In [1]: import numpy as np

In [2]: from numpy import linalg as LA

In [3]: np.set_printoptions(precision=3, suppress=True, linewidth=140, sign=" ")

In [4]: out = np.array([[-2, -1, 0, -2, 0, 1, 1],
   ...:     [0, 1, 2, 0, 0, -2, -2],
   ...:     [3, -2, 3, 1, 3, 3, -1],
   ...:     [0, -1, 0, -1, 0, -1, 2],
   ...:     [-2, 3, 0, 3, -1, -1, 0],
   ...:     [3, 2, 2, 2, -2, 2, -3],
   ...:     [1, 2, -3, 3, 2, 0, -3],
   ...:     [2, -2, -1, -3, 3, 1, -1]])

In [5]: data = out.T @ out

In [6]: print(data)
[[ 31  -6  10   4  13  17 -19]
 [ -6  28  -4  26 -15  -9 -13]
 [ 10  -4  27   1  -4   8  -3]
 [  4  26   1  37  -7   0 -17]
 [ 13 -15  -4  -7  27   9  -6]
 [ 17  -9   8   0   9  21  -7]
 [-19 -13  -3 -17  -6  -7  29]]

In [7]: # equal to its transpose

In [8]: x0 = np.array([-2, -2, -2, -1, -1, 1, -2])

In [9]: h1 = np.maximum(data @ x0, 0)

In [10]: print(np.maximum(data @ (3 * x0), 0))
[  0   0   0   0  39   0  84]

In [11]: print(np.tanh(data @ x0))
[-1. -1. -1. -1.  1. -1.  1.]

In [12]: u = np.array([-3, 0, 2, 2, -2, -3, -1])

In [13]: out = data + np.outer(u, np.eye(7)[0])

In [14]: print(out)
[[ 28.  -6.  10.   4.  13.  17. -19.]
 [ -6.  28.  -4.  26. -15.  -9. -13.]
 [ 12.  -4.  27.   1.  -4.   8.  -3.]
 [  6.  26.   1.  37.  -7.   0. -17.]
 [ 11. -15.  -4.  -7.  27.   9.  -6.]
 [ 14.  -9.   8.   0.   9.  21.  -7.]
 [-20. -13.  -3. -17.  -6.  -7.  29.]]

In [15]: print(round(LA.det(out) / LA.det(data), 3), round(float(1 + LA.solve(data, u)[0]), 3))
-0.187 -0.187

In [16]: print(LA.matrix_rank(LA.inv(out) - LA.inv(data), tol=1e-8))
1

In [17]: print(LA.matrix_rank(out - data))
1

In [18]: rng = np.random.default_rng(7562)

In [19]: A = np.eye(4, dtype=int)[rng.permutation(4)] * np.array([2, 0, 2, 1])

In [20]: print(A)
[[ 0  0  2  0]
 [ 2  0  0  0]
 [ 0  0  0  0]
 [ 0  0  0  1]]

In [21]: print(A @ A)
[[ 0  0  0  0]
 [ 0  0  4  0]
 [ 0  0  0  0]
 [ 0  0  0  1]]

In [22]: print(np.sort(LA.eigvals(A).real))
[ 0.  0.  0.  1.]

In [23]: z = rng.permutation(4)

In [24]: print(z)
[ 2  1  0  3]

In [25]: out = A[z][:, z]

In [26]: print(np.trace(out))
1

In [27]: print(round(LA.det(out), 3), np.round(LA.det(A[z]), 3))
0.0 0.0

In [28]: print(np.allclose(out, A))
False

In [29]: rank = LA.matrix_rank(A)

In [30]: print(rank)
3

In [31]: N = LA.svd(A)[2][rank:].T

In [32]: print(A @ N)
[[ 0.]
 [ 0.]
 [ 0.]
 [ 0.]]

In [33]: print([int(LA.matrix_rank(A[:, :j + 1])) for j in range(4)])
[1, 1, 2, 3]

In [34]: print([int(LA.matrix_rank(A[:i])) for i in range(1, len(A) + 1)])
[1, 2, 2, 3]

In [35]: print(N.shape)
(4, 1)

In [36]: print(N @ N.T)
[[ 0.  0.  0.  0.]
 [ 0.  1.  0.  0.]
 [ 0.  0.  0.  0.]
 [ 0.  0.  0.  0.]]

In [37]: x0 = np.array([-3, -2, 1, 2])

In [38]: h1 = np.maximum(A @ x0, 0)

In [39]: print(np.tanh(A @ x0))
[ 0.964 -1.     0.     0.964]

In [40]: print(A.T @ h1)
[ 0  0  4  2]

In [41]: print(A * (h1 > 1e-9)[:, None])
[[ 0  0  2  0]
 [ 0  0  0  0]
 [ 0  0  0  0]
 [ 0  0  0  1]]

In [42]: left, s, VT = LA.svd(A)

In [43]: vecs = VT[:(s > 1e-8).sum()]

In [44]: x0 = A[2] + -2 * A[1] + rng.integers(2) * np.eye(4)[1]

In [45]: print(x0)
[-4.  1.  0.  0.]

In [46]: print(np.allclose(vecs.T @ vecs @ x0, x0))
False

In [47]: print(vecs.T @ vecs)
[[ 1.  0.  0.  0.]
 [ 0.  0.  0.  0.]
 [ 0.  0.  1.  0.]
 [ 0.  0.  0.  1.]]

In [48]: print(np.diag(vecs.T @ vecs))
[ 1.  0.  1.  1.]

In [49]: print(LA.matrix_rank(np.vstack([A, x0])))
4

In [50]: J = np.array([[8, -5, 5, 0, 2, 1, -7],
    ...:     [-5, -4, 1, 3, -3, -3, 5],
    ...:     [5, 1, 6, -2, 3, -3, -1],
    ...:     [0, 3, -2, -8, -4, 2, -6],
    ...:     [2, -3, 3, -4, 0, 2, -2],
    ...:     [1, -3, -3, 2, 2, 0, 5],
    ...:     [-7, 5, -1, -6, -2, 5, 2]])

In [51]: print(J)
[[ 8 -5  5  0  2  1 -7]
 [-5 -4  1  3 -3 -3  5]
 [ 5  1  6 -2  3 -3 -1]
 [ 0  3 -2 -8 -4  2 -6]
 [ 2 -3  3 -4  0  2 -2]
 [ 1 -3 -3  2  2  0  5]
 [-7  5 -1 -6 -2  5  2]]

In [52]: print([round(float(LA.det(J[:i, :i])), 2) + 0 for i in range(1, 8)])
[8.0, -57.0, -300.0, 2025.0, 6276.0, -37873.0, -55516.0]

In [53]: print(round(float(LA.eigvalsh(J).min()), 3))
-15.933

In [54]: out = LA.inv(J)

In [55]: print(np.round(J @ out, 3) + 0)
[[ 1.  0.  0.  0.  0.  0.  0.]
 [ 0.  1.  0.  0.  0.  0.  0.]
 [ 0.  0.  1.  0.  0.  0.  0.]
 [ 0.  0.  0.  1.  0.  0.  0.]
 [ 0.  0.  0.  0.  1.  0.  0.]
 [ 0.  0.  0.  0.  0.  1.  0.]
 [ 0.  0.  0.  0.  0.  0.  1.]]

In [56]: print(LA.det(J) * out)
[[ -73489.  -35296.  -26910.  -31752.   98525.  -51929.  -49335.]
 [ -35296.  -15520.  -14928.  -14012.   54408.  -20984.  -27368.]
 [ -26910.  -14928.  -11268.   -5980.   31786.  -11198.  -20658.]
 [ -31752.  -14012.   -5980.   -7056.   43484.  -14624.  -20216.]
 [  98525.   54408.   31786.   43484. -132273.   62145.   67527.]
 [ -51929.  -20984.  -11198.  -14624.   62145.  -31033.  -39035.]
 [ -49335.  -27368.  -20658.  -20216.   67527.  -39035.  -37873.]]

In [57]: print(round(LA.slogdet(J)[0], 3))
-1.0

In [58]: print(np.allclose(out, J.T))
False

In [59]: print(np.round(LA.inv(out), 3) + 0)
[[ 8. -5.  5.  0.  2.  1. -7.]
 [-5. -4.  1.  3. -3. -3.  5.]
 [ 5.  1.  6. -2.  3. -3. -1.]
 [ 0.  3. -2. -8. -4.  2. -6.]
 [ 2. -3.  3. -4.  0.  2. -2.]
 [ 1. -3. -3.  2.  2.  0.  5.]
 [-7.  5. -1. -6. -2.  5.  2.]]

In [60]: u = np.array([2, -3, 0, -2, -2, 1, -1])

In [61]: out = J + np.outer(u, np.eye(7)[6])

In [62]: print(np.round(LA.det(out) / LA.det(J), 3), round(float(1 + LA.solve(J, u)[6]), 3))
3.024 3.024

In [63]: E = np.load("w.npy")

In [64]: print(E)
[[ 1.2   -0.6    0.5    0.     0.2   -0.7   -0.5   -1.6   -0.4  ]
 [ 0.347 -1.432  1.378 -2.14   0.14  -0.24   0.131 -1.685 -0.394]
 [ 0.4    0.9   -0.9    0.4    0.2    0.8    0.     1.6   -1.   ]
 [ 0.6    0.3    0.3   -0.6   -0.3    0.6   -0.3    1.2   -0.4  ]
 [-0.3    0.3    0.9    0.4    0.    -1.9    1.6   -1.1   -2.3  ]
 [-0.1   -1.     0.1   -0.6    0.1   -0.7   -1.    -0.2   -1.1  ]
 [ 2.2    1.2    0.8   -0.2    1.6    1.9    0.     1.4   -1.1  ]
 [ 0.2   -1.9    1.3   -2.3   -0.1    0.1   -0.1   -1.3   -0.4  ]
 [-0.2   -1.1   -0.6    1.    -2.8   -0.7   -0.1    0.9    1.2  ]
 [ 1.2    1.3   -1.3   -0.5    0.8    0.    -0.2   -1.    -0.1  ]
 [-0.3   -1.1   -0.8    0.7    1.7   -0.3    1.3    0.6    0.4  ]]

In [65]: def softmax(z):
    ...:     e = np.exp(z - z.max(axis=-1, keepdims=True))
    ...:     return e / e.sum(axis=-1, keepdims=True)
    ...: 

In [66]: print(softmax(E[7] + 5))
[ 0.136  0.017  0.408  0.011  0.101  0.123  0.101  0.03   0.074]

In [67]: print(softmax(E).sum(axis=1))
[ 1.  1.  1.  1.  1.  1.  1.  1.  1.  1.  1.]

In [68]: S = E @ E.T / np.sqrt(9)

In [69]: print(softmax(S).round(6).argmax(axis=1))
[  0   7   6   6   4   5   6   7   8   9  10]

In [70]: x0 = np.array([-2, -2, 1, -1, 0, 1, -2, -1, 0])

In [71]: h1 = np.maximum(E @ x0, 0)

In [72]: print(np.flatnonzero(h1 > 1e-9))
[ 0  1  5  7]

In [73]: x0 = np.array([7, 9, -8, 3, 0, -3, 0, 6, -3])

In [74]: rhs = E @ x0

In [75]: print(np.round(LA.solve(E.T @ E, E.T @ rhs), 3) + 0)
[ 7.  9. -8.  3.  0. -3.  0.  6. -3.]

In [76]: print(rhs)
[ -7.3   -36.111  29.5     9.3     0.6    -8.1    25.2   -39.9     0.4    23.3    -0.2  ]

In [77]: print(np.round(LA.pinv(E) @ E, 3) + 0)
[[ 1.  0.  0.  0.  0.  0.  0.  0.  0.]
 [ 0.  1.  0.  0.  0.  0.  0.  0.  0.]
 [ 0.  0.  1.  0.  0.  0.  0.  0.  0.]
 [ 0.  0.  0.  1.  0.  0.  0.  0.  0.]
 [ 0.  0.  0.  0.  1.  0.  0.  0.  0.]
 [ 0.  0.  0.  0.  0.  1.  0.  0.  0.]
 [ 0.  0.  0.  0.  0.  0.  1.  0.  0.]
 [ 0.  0.  0.  0.  0.  0.  0.  1.  0.]
 [ 0.  0.  0.  0.  0.  0.  0.  0.  1.]]

In [78]: rhs = rhs + 0.3 * rng.normal(size=11)

In [79]: print(rhs)
[ -7.63  -35.954  29.5     9.551   1.092  -8.289  25.119 -40.219   0.152  22.791  -0.375]

In [80]: coef, *_ = LA.lstsq(E, rhs)

In [81]: print(np.round(E.T @ (rhs - E @ coef), 3) + 0)
[ 0.  0.  0.  0.  0.  0.  0.  0.  0.]

In [82]: print(np.round(LA.norm(rhs - E @ coef), 3))
0.321

In [83]: print(coef)
[ 6.829  9.259 -7.666  2.873  0.047 -3.273  0.055  6.225 -2.909]

In [84]: print(coef.round())
[ 7.  9. -8.  3.  0. -3.  0.  6. -3.]

In [85]: O, r_ = LA.qr(E)

In [86]: print(np.abs(np.diag(r_)))
[ 2.938  3.46   2.545  2.444  3.293  2.444  1.777  1.852  1.243]

In [87]: print(np.trace(O @ O.T))
9.0

In [88]: print(np.round(O.T @ O, 3) + 0)
[[ 1.  0.  0.  0.  0.  0.  0.  0.  0.]
 [ 0.  1.  0.  0.  0.  0.  0.  0.  0.]
 [ 0.  0.  1.  0.  0.  0.  0.  0.  0.]
 [ 0.  0.  0.  1.  0.  0.  0.  0.  0.]
 [ 0.  0.  0.  0.  1.  0.  0.  0.  0.]
 [ 0.  0.  0.  0.  0.  1.  0.  0.  0.]
 [ 0.  0.  0.  0.  0.  0.  1.  0.  0.]
 [ 0.  0.  0.  0.  0.  0.  0.  1.  0.]
 [ 0.  0.  0.  0.  0.  0.  0.  0.  1.]]

In [89]: out = np.array([[3, 1],
    ...:     [0, 3],
    ...:     [3, 3],
    ...:     [0, 0],
    ...:     [0, 2],
    ...:     [2, 1],
    ...:     [3, 3],
    ...:     [0, 1],
    ...:     [1, 1]])

In [90]: print(np.einsum("ij,ij->i", E, E))
[  5.55   11.738   6.18    3.04   13.82    4.13   16.3    12.51   13.2     6.76    7.62 ]

In [91]: print(np.einsum("ik,kj->ij", E, out))
[[ 1.8   -2.9  ]
 [ 4.694 -1.461]
 [-0.9    2.2  ]
 [ 2.6    2.3  ]
 [ 0.5    2.8  ]
 [-5.5   -7.6  ]
 [11.7   13.6  ]
 [ 4.    -3.7  ]
 [-2.9   -9.8  ]
 [-1.     1.1  ]
 [ 0.4    2.   ]]

In [92]: print(np.vstack([E, out.T]).shape)
(13, 9)

In [93]: K = np.loadtxt("dump.csv", delimiter=",")

In [94]: print(K)
[[-42.28    1.329   0.188  25.235   1.983   3.892   1.361]
 [ -6.561  -3.541 -17.666 -10.547   5.052   0.247  12.776]
 [ 27.996 -21.303  11.657   1.021  -6.75   18.319  13.219]
 [  7.712 -19.369   9.348 -18.086  33.456  16.414   3.806]
 [ 24.882  -8.987  30.665 -19.769  -0.705 -14.429   6.572]
 [ 35.537  12.154 -14.005   4.482   1.022 -18.296 -10.491]
 [ 31.963 -18.589  -1.88    7.284  -0.929  -9.655  -9.794]
 [ 40.641  -9.344  12.556  10.479  15.385  -9.015 -16.056]
 [ 12.294 -14.85  -16.934  19.676 -15.286 -11.469  -6.316]
 [ -5.484   7.597  -4.466 -28.381  -5.631  -7.728 -17.174]
 [  2.807  -1.57    6.049  12.04   -1.859  13.038   5.465]
 [  4.884 -14.974 -20.934  26.546  21.286   3.929  -9.575]
 [ 18.389  -9.601  -5.504   0.378  -7.901   8.52    9.235]
 [ 15.791  -1.012 -25.275   1.515   3.07   -5.052  -5.704]
 [ 30.278  19.736   7.656  12.962  18.713  -9.886 -12.224]
 [-24.885   6.804  24.446  -5.861 -10.769 -10.674   5.675]
 [  2.496  -8.222  11.115 -12.903 -15.746  -8.183 -14.231]
 [-14.631   3.524  16.503   3.194   8.215  27.855  -8.972]
 [  1.712  -8.282 -14.39   -1.885   0.786  -8.886 -12.088]
 [ 15.992   1.781   1.505  21.683 -11.681   9.265  14.059]
 [  1.833   7.85    5.751  14.801 -12.313  35.208   8.84 ]
 [ 27.854   0.403 -10.652  18.394  -6.288  -3.157   2.843]
 [ -1.443 -12.033  14.78  -21.367  19.474 -16.662  -4.154]
 [  1.333   6.487 -16.145 -30.497   2.129   1.713 -17.835]
 [ 15.718  -7.851   7.669  19.992 -29.591  12.636  -3.721]
 [ 10.485 -10.452   1.016  28.884   7.699  38.034  -9.578]
 [-14.85   -3.014  -5.026  -7.782 -22.888  -3.062   7.907]
 [  5.4    -6.732  -5.327   7.91  -13.505   5.721  13.004]
 [ 20.965  -6.957   5.568   4.684  -2.049   2.718   3.22 ]
 [ 14.426 -26.774   5.893  12.039 -19.115  -1.726  -4.3  ]]

In [95]: Ac = K - K.mean(axis=0)

In [96]: vecs = LA.svd(Ac)[2][:4]

In [97]: out = Ac - Ac @ vecs.T @ vecs

In [98]: print(np.round(np.cov(Ac @ vecs.T, rowvar=False), 3) + 0)
[[ 371.43     0.       0.       0.   ]
 [   0.     342.868    0.       0.   ]
 [   0.       0.     210.387    0.   ]
 [   0.       0.       0.     198.79 ]]

In [99]: print(np.diag(vecs.T @ vecs))
[ 0.913  0.064  0.715  0.691  0.886  0.578  0.153]

In [100]: m1 = np.load("mat.npy")

In [101]: print(m1)
[[  0   4   6   1   0   0   0   2   5   0  10]
 [  0   1   3   0   0   0   0   0   8   0  15]
 [  0   7   3   0   0   0   0   1   8   0   9]
 [  0   4   3   0   0   0   0   0   8   0  12]
 [  0   1   6   0   0   0   0   0   5   0  13]
 [  0   7   3   0   0   0   0   1   8   0   9]
 [  0   4   3   0   0   0   0   0   8   0  12]
 [  0   0   6   0   0   0   1   0   5   0  16]
 [  0   1   9   4   0   0   0   3   2   0  11]
 [  0   0   9   2   0   0   1   0   2   0  14]
 [  0   4   3   0   0   0   0   0   8   0  12]
 [  0   4   6   1   0   0   0   2   5   0  10]
 [  0   1   6   0   0   0   0   0   5   0  13]
 [  0   0   9   0   0   0   2   0   2   0  17]
 [  0   4   3   0   0   0   0   0   8   0  12]
 [  0   0   9   0   0   0   2   0   2   0  17]
 [  0   0   9   2   0   0   1   0   2   0  14]
 [  0   0   6   0   0   0   1   0   5   0  16]
 [  0   0   9   0   0   0   2   0   2   0  17]]

In [102]: left, s, VT = LA.svd(m1, full_matrices=False)

In [103]: print(left.shape, s.shape, VT.shape)
(19, 11) (11,) (11, 11)

In [104]: print(np.cumsum(s ** 2) / np.sum(s ** 2))
[ 0.914  0.98   0.996  0.999  1.     1.     1.     1.     1.     1.     1.   ]
